>>> import numpy as np
>>> np.set_printoptions(precision=2, suppress=True, linewidth=100, sign=" ")
>>> def rnd(a):
...     return np.round(a, 2) + 0
... 
>>> F = np.loadtxt("out9.csv", delimiter=",")
>>> F
array([[ -0.4 ,   0.1 ,   0.5 ,   0.9 ,  -0.4 ,   0.4 ,  -1.6 ,   0.7 ,  -0.7 ,  -0.6 ,   1.  ,
          4.58,   0.9 ,   1.1 ],
       [ -1.1 ,  -0.6 ,  -0.5 ,   1.  ,  -0.3 ,  -0.1 ,  -1.9 ,  -0.5 ,  -0.3 ,   0.  ,   1.3 ,
         -3.01,  -0.6 ,   1.2 ],
       [  0.3 ,  -0.4 ,  -0.8 ,  -0.2 ,   0.7 ,   0.4 ,   1.3 ,   3.3 ,  -0.8 ,  -1.8 ,   2.  ,
         -1.52,  -0.3 ,  -0.8 ],
       [  0.4 ,   0.4 ,  -1.1 ,  -1.7 ,   0.5 ,   0.5 ,  -0.5 ,  -0.4 ,   0.3 ,   0.3 ,   1.3 ,
         -2.56,  -0.5 ,  -0.3 ],
       [ -1.7 ,  -0.8 ,   0.9 ,   0.  ,  -0.1 ,  -0.3 ,   0.6 ,   0.  ,  -0.4 ,  -0.7 ,   0.4 ,
         -1.48,  -0.3 ,   0.5 ],
       [ -0.8 ,  -0.1 ,  -0.6 ,   1.3 ,   0.2 ,   1.2 ,   0.4 ,   0.3 ,  -1.4 ,  -0.5 ,   0.2 ,
          6.58,   1.3 ,  -1.2 ],
       [  0.  ,   0.  ,  -1.  ,   0.8 ,  -1.5 ,  -0.4 ,  -3.2 ,   0.9 ,   1.5 ,  -1.  ,   0.3 ,
         -1.02,  -0.2 ,   0.8 ],
       [ -1.  ,  -0.9 ,   0.4 ,   0.1 ,  -0.6 ,   0.8 ,   1.2 ,   0.1 ,   0.  ,  -1.3 ,  -0.9 ,
         -1.49,  -0.3 ,   2.  ],
       [  2.8 ,  -0.5 ,  -1.1 ,   0.3 ,   0.6 ,   0.9 ,  -0.5 ,  -1.5 ,  -0.1 ,  -0.7 ,  -0.8 ,
         -9.04,  -1.8 ,   0.9 ],
       [  0.3 ,   0.5 ,  -1.9 ,   0.  ,  -0.6 ,   1.7 ,   0.3 ,  -1.  ,   1.3 ,   0.1 ,   0.7 ,
          4.03,   0.8 ,  -1.  ],
       [ -0.3 ,   0.  ,  -1.  ,  -1.2 ,   0.8 ,  -1.  ,   0.3 ,   0.1 ,   0.2 ,   0.7 ,   1.6 ,
          1.01,   0.2 ,  -0.4 ],
       [  0.9 ,  -1.  ,  -1.  ,  -1.4 ,  -0.9 ,  -0.2 ,  -0.1 ,   0.5 ,  -0.6 ,  -1.  ,  -1.1 ,
          3.98,   0.8 ,  -0.1 ],
       [  0.3 ,  -0.9 ,  -1.2 ,  -0.7 ,   0.2 ,  -0.6 ,  -0.6 ,   1.2 ,  -1.2 ,  -1.7 ,  -1.2 ,
         -0.53,  -0.1 ,   1.1 ],
       [  0.2 ,  -0.9 ,  -0.7 ,   0.2 ,   1.3 ,  -0.5 ,  -0.2 ,  -0.8 ,   0.  ,  -2.5 ,   1.2 ,
         -2.45,  -0.5 ,   0.8 ],
       [ -0.8 ,   0.4 ,   0.3 ,  -0.1 ,  -0.5 ,   0.5 ,  -1.7 ,  -0.2 ,  -0.4 ,  -0.8 ,  -0.3 ,
          2.52,   0.5 ,   0.9 ],
       [ -1.4 ,   0.  ,   0.8 ,   0.7 ,  -2.3 ,   0.1 ,   0.  ,  -0.8 ,  -1.1 ,   1.5 ,  -0.7 ,
          1.03,   0.2 ,  -0.4 ],
       [  0.7 ,  -0.4 ,  -0.8 ,  -1.5 ,  -1.5 ,  -1.9 ,  -1.4 ,  -0.1 ,   0.6 ,   1.5 ,  -0.6 ,
         -4.03,  -0.8 ,  -0.3 ],
       [ -0.2 ,   0.1 ,  -0.7 ,   0.1 ,   0.  ,   1.5 ,  -1.7 ,   0.7 ,   2.4 ,   0.6 ,   0.6 ,
         -2.47,  -0.5 ,   0.1 ],
       [  0.6 ,   0.9 ,   0.7 ,   0.  ,   1.  ,   0.2 ,   0.2 ,   0.6 ,  -0.2 ,   0.2 ,   1.9 ,
         -2.08,  -0.4 ,  -0.3 ],
       [  1.  ,   1.2 ,   0.  ,  -0.4 ,  -0.2 ,  -0.1 ,  -0.9 ,   0.  ,  -1.7 ,  -0.8 ,   0.1 ,
         -7.94,  -1.6 ,   1.  ],
       [ -1.7 ,   0.7 ,  -0.9 ,  -0.3 ,   0.3 ,   0.  ,  -0.2 ,  -0.6 ,  -0.1 ,   0.4 ,  -1.1 ,
         -1.92,  -0.4 ,   0.7 ],
       [ -0.9 ,   1.5 ,   0.8 ,  -0.6 ,  -0.1 ,  -1.4 ,  -0.4 ,  -0.8 ,  -1.  ,  -1.6 ,  -0.4 ,
          8.94,   1.8 ,   1.2 ],
       [ -1.  ,   0.8 ,   1.8 ,  -0.9 ,  -0.8 ,   0.3 ,  -1.1 ,   1.5 ,  -0.9 ,  -0.6 ,   0.  ,
          7.44,   1.5 ,   1.2 ],
       [ -0.5 ,  -1.1 ,  -0.2 ,   0.9 ,   1.2 ,   0.6 ,   1.  ,  -1.  ,  -0.7 ,   0.4 ,   0.2 ,
         -7.94,  -1.6 ,   1.  ],
       [ -0.4 ,  -1.9 ,   2.1 ,  -0.6 ,  -2.  ,   1.  ,   0.5 ,   2.  ,   0.6 ,  -0.5 ,   0.8 ,
         -1.52,  -0.3 ,  -1.4 ],
       [ -0.3 ,   1.3 ,   0.  ,  -0.1 ,  -0.5 ,   1.3 ,   0.9 ,  -0.7 ,  -0.9 ,  -0.4 ,  -0.5 ,
        -13.54,  -2.7 ,   0.3 ],
       [ -1.4 ,   0.6 ,   0.  ,  -1.  ,   0.4 ,  -0.7 ,   0.2 ,   1.  ,   0.  ,   0.8 ,   0.  ,
          7.51,   1.5 ,  -0.1 ],
       [ -1.1 ,   0.3 ,   1.9 ,   1.  ,   0.  ,  -0.3 ,   0.2 ,   1.4 ,   0.9 ,  -0.8 ,   2.7 ,
         -1.93,  -0.4 ,   0.  ],
       [ -0.6 ,  -0.5 ,  -0.1 ,  -0.6 ,   0.3 ,   0.5 ,   0.7 ,   1.  ,   1.6 ,  -0.3 ,   0.2 ,
         -1.55,  -0.3 ,   0.4 ],
       [ -0.1 ,  -0.7 ,   1.8 ,  -1.5 ,   1.5 ,  -0.4 ,   0.3 ,   0.6 ,  -0.9 ,   0.6 ,   0.  ,
         -3.02,  -0.6 ,   0.  ],
       [  0.1 ,  -0.9 ,   0.  ,   0.3 ,   1.3 ,   1.  ,  -0.3 ,   1.3 ,   0.1 ,  -0.8 ,  -0.3 ,
         -0.95,  -0.2 ,   0.2 ],
       [  0.9 ,   0.6 ,   1.2 ,  -1.7 ,  -0.4 ,  -0.8 ,   1.  ,  -0.5 ,   0.3 ,   2.  ,  -1.8 ,
         -3.98,  -0.8 ,   0.6 ],
       [  1.7 ,   0.3 ,  -0.3 ,   1.8 ,  -0.8 ,   0.3 ,   0.4 ,   1.4 ,  -0.8 ,   0.8 ,   0.8 ,
          1.91,   0.4 ,   0.9 ],
       [  0.3 ,   0.3 ,  -0.1 ,   0.1 ,   0.4 ,  -0.1 ,   0.6 ,  -0.1 ,   3.1 ,  -1.  ,   0.5 ,
         -0.05,   0.  ,   0.7 ],
       [  1.  ,  -1.2 ,   0.3 ,  -1.9 ,   0.8 ,   0.2 ,   0.4 ,  -0.6 ,  -0.5 ,  -0.4 ,   0.4 ,
          4.99,   1.  ,  -0.7 ],
       [  1.8 ,   0.3 ,   1.5 ,   0.2 ,  -1.1 ,  -0.5 ,  -1.2 ,  -0.7 ,   0.  ,  -0.8 ,   0.7 ,
          0.01,   0.  ,  -0.2 ],
       [ -0.9 ,   1.1 ,   1.1 ,   0.9 ,  -0.4 ,  -1.8 ,  -0.3 ,   0.8 ,  -0.5 ,   1.4 ,  -0.5 ,
         -5.93,  -1.2 ,  -0.2 ],
       [ -0.8 ,   0.1 ,   1.1 ,  -0.6 ,   0.9 ,  -0.4 ,   0.3 ,   0.1 ,  -0.6 ,  -2.4 ,  -0.3 ,
          2.52,   0.5 ,  -2.  ],
       [ -0.7 ,   0.7 ,  -0.8 ,   0.4 ,   1.  ,   0.5 ,  -0.1 ,  -0.9 ,  -1.8 ,  -1.4 ,  -0.6 ,
          4.48,   0.9 ,  -1.9 ],
       [  0.3 ,   1.2 ,   0.6 ,  -0.6 ,   1.3 ,  -2.1 ,   1.2 ,   1.4 ,   0.7 ,  -0.7 ,   0.1 ,
         -4.44,  -0.9 ,   0.6 ],
       [  2.1 ,  -0.7 ,   1.2 ,  -1.1 ,  -0.8 ,   1.8 ,   1.1 ,   0.8 ,   0.5 ,  -2.6 ,  -1.2 ,
         -0.61,  -0.1 ,  -0.4 ],
       [ -0.9 ,   0.8 ,   0.4 ,   0.2 ,  -0.1 ,   0.7 ,  -0.8 ,   0.4 ,   1.2 ,   0.5 ,  -0.3 ,
         -5.64,  -1.1 ,  -1.7 ],
       [  1.7 ,  -0.9 ,  -0.5 ,   0.2 ,  -0.6 ,  -0.6 ,   0.4 ,  -2.3 ,   1.2 ,   1.5 ,  -0.1 ,
          3.58,   0.7 ,  -0.4 ],
       [ -1.2 ,  -0.9 ,  -0.4 ,  -0.5 ,  -1.8 ,  -1.2 ,  -1.  ,  -1.3 ,  -2.  ,  -0.6 ,  -0.9 ,
          8.1 ,   1.6 ,  -1.  ],
       [ -0.8 ,  -0.6 ,   1.6 ,  -0.3 ,   0.7 ,   1.9 ,  -1.2 ,   0.6 ,   0.8 ,   0.1 ,   0.8 ,
         -2.56,  -0.5 ,  -0.6 ],
       [  0.  ,  -1.1 ,  -2.  ,   0.8 ,  -1.1 ,  -0.1 ,  -0.7 ,   1.7 ,  -0.2 ,  -0.8 ,  -0.8 ,
        -14.03,  -2.8 ,  -1.2 ],
       [  0.3 ,   0.5 ,  -1.8 ,   0.5 ,   1.2 ,  -1.3 ,   2.6 ,  -0.3 ,   1.1 ,  -0.5 ,  -0.4 ,
          3.07,   0.6 ,   0.4 ],
       [ -0.3 ,   0.5 ,   0.3 ,  -0.3 ,   0.7 ,  -1.2 ,  -1.3 ,  -0.4 ,  -0.1 ,  -0.2 ,   1.6 ,
         -5.59,  -1.1 ,  -1.2 ]])
>>> d = np.linalg.norm(F[:, None] - F[None], axis=-1)
>>> rnd(d[:5, :5])
array([[ 0.  ,  8.02,  8.05,  8.37,  6.95],
       [ 8.02,  0.  ,  6.3 ,  4.1 ,  3.76],
       [ 8.05,  6.3 ,  0.  ,  5.24,  5.02],
       [ 8.37,  4.1 ,  5.24,  0.  ,  4.39],
       [ 6.95,  3.76,  5.02,  4.39,  0.  ]])
>>> np.linalg.matrix_rank(d ** 2)
np.int64(16)
>>> d.shape
(48, 48)
>>> np.flatnonzero(d[21] < d.mean() / 2)
array([ 21,  22])
>>> (d + 1e9 * np.eye(48)).round(6).argmin(axis=1)
array([ 14,   4,  30,  18,   7,  38,  17,   4,  19,  42,  28,  34,  30,   4,   0,  14,  31,  44,
         3,   8,   4,  22,  26,  19,  44,  45,  22,  18,  30,  18,  28,  16,   0,  28,  11,  18,
        41,  38,   5,  29,  30,  47,   9,  21,  17,  25,  10,  41])
>>> d[21].round(6).argsort(kind="stable")[:4]
array([ 21,  22,  26,  43])
>>> np.unravel_index(d.round(6).argmax(), d.shape)
(np.int64(21), np.int64(45))
>>> B = np.array([[-5, -3], [-4, -3], [-5, -2], [1, -4], [0, -3], [-3, -1], [1, 1]])
>>> C = np.array([[3, 3, 3, 1, 2, 1, 0, 2], [0, 3, 2, 3, 2, 3, 3, 0]])
>>> rng = np.random.default_rng(93417)
>>> M = B @ C + 0.3 * rng.normal(size=(7, 8))
>>> rnd(M)
array([[-14.94, -23.93, -20.76, -13.72, -15.6 , -13.92,  -9.02,  -9.65],
       [-12.28, -20.91, -18.03, -12.86, -14.14, -13.44,  -8.52,  -7.74],
       [-15.34, -21.07, -19.2 , -10.61, -14.2 , -11.05,  -5.96, -10.11],
       [  2.79,  -9.4 ,  -4.96, -10.72,  -5.57, -10.91, -11.73,   2.04],
       [ -0.32,  -8.72,  -5.91,  -9.07,  -5.48,  -8.53,  -9.34,   0.62],
       [ -9.44, -12.15, -11.01,  -6.29,  -7.67,  -5.84,  -3.2 ,  -5.66],
       [  2.99,   6.09,   5.3 ,   4.15,   3.45,   4.17,   3.49,   2.13]])
>>> W = np.array([[2, 0, 1, 0],
...     [0, 2, 2, 1],
...     [2, 0, 2, 1],
...     [2, 0, 0, 2],
...     [2, 1, 1, 1],
...     [2, 1, 2, 2],
...     [0, 0, 2, 0],
...     [0, 0, 0, 1]])
>>> beta = np.array([2, 0, 2, 2])
>>> hid = np.maximum(M @ W + beta, 0)
>>> (hid > 0).astype(int)
array([[ 0,  0,  0,  0],
       [ 0,  0,  0,  0],
       [ 0,  0,  0,  0],
       [ 0,  0,  0,  0],
       [ 0,  0,  0,  0],
       [ 0,  0,  0,  0],
       [ 1,  1,  1,  1]])
>>> rnd((hid > 0).mean(axis=0))
array([ 0.14,  0.14,  0.14,  0.14])
>>> C = np.array([[-2, 0], [-1, 0], [-1, 1], [0, -1]])
>>> (hid @ C).round(6).argmax(axis=1)
array([ 0,  0,  0,  0,  0,  0,  1])
>>> rnd(hid @ C)
array([[   0.  ,    0.  ],
       [   0.  ,    0.  ],
       [   0.  ,    0.  ],
       [   0.  ,    0.  ],
       [   0.  ,    0.  ],
       [   0.  ,    0.  ],
       [-150.56,   10.93]])
>>> np.linalg.matrix_rank(M, rtol=0.1)
np.int64(2)
>>> [round(float(x), 2) for x in np.linalg.svd(M, compute_uv=False)[:3]]
[80.31, 19.2, 1.16]
>>> np.argsort(-np.linalg.norm(M, axis=0).round(6), kind="stable")[:3]
array([ 1,  2,  4])
>>> rnd(np.linalg.norm(M, 2) / np.linalg.norm(M))
np.float64(0.97)
>>> np.linalg.cond(M) > 100
np.True_
>>> t = np.radians(180)
>>> r_ = np.eye(8)
>>> r_[7, 7] = r_[0, 0] = np.cos(t)
>>> r_[7, 0], r_[0, 7] = -np.sin(t), np.sin(t)
>>> rnd(r_)
array([[-1.,  0.,  0.,  0.,  0.,  0.,  0.,  0.],
       [ 0.,  1.,  0.,  0.,  0.,  0.,  0.,  0.],
       [ 0.,  0.,  1.,  0.,  0.,  0.,  0.,  0.],
       [ 0.,  0.,  0.,  1.,  0.,  0.,  0.,  0.],
       [ 0.,  0.,  0.,  0.,  1.,  0.,  0.,  0.],
       [ 0.,  0.,  0.,  0.,  0.,  1.,  0.,  0.],
       [ 0.,  0.,  0.,  0.,  0.,  0.,  1.,  0.],
       [ 0.,  0.,  0.,  0.,  0.,  0.,  0., -1.]])
>>> B = M @ r_.T
>>> rnd(np.linalg.det(r_)), np.trace(r_)
(np.float64(1.0), np.float64(4.0))
>>> rnd(np.linalg.svd(M, compute_uv=False)), rnd(np.linalg.svd(B, compute_uv=False))
(array([ 80.31,  19.2 ,   1.16,   0.74,   0.46,   0.44,   0.05]), array([ 80.31,  19.2 ,   1.16,   0.74,   0.46,   0.44,   0.05]))
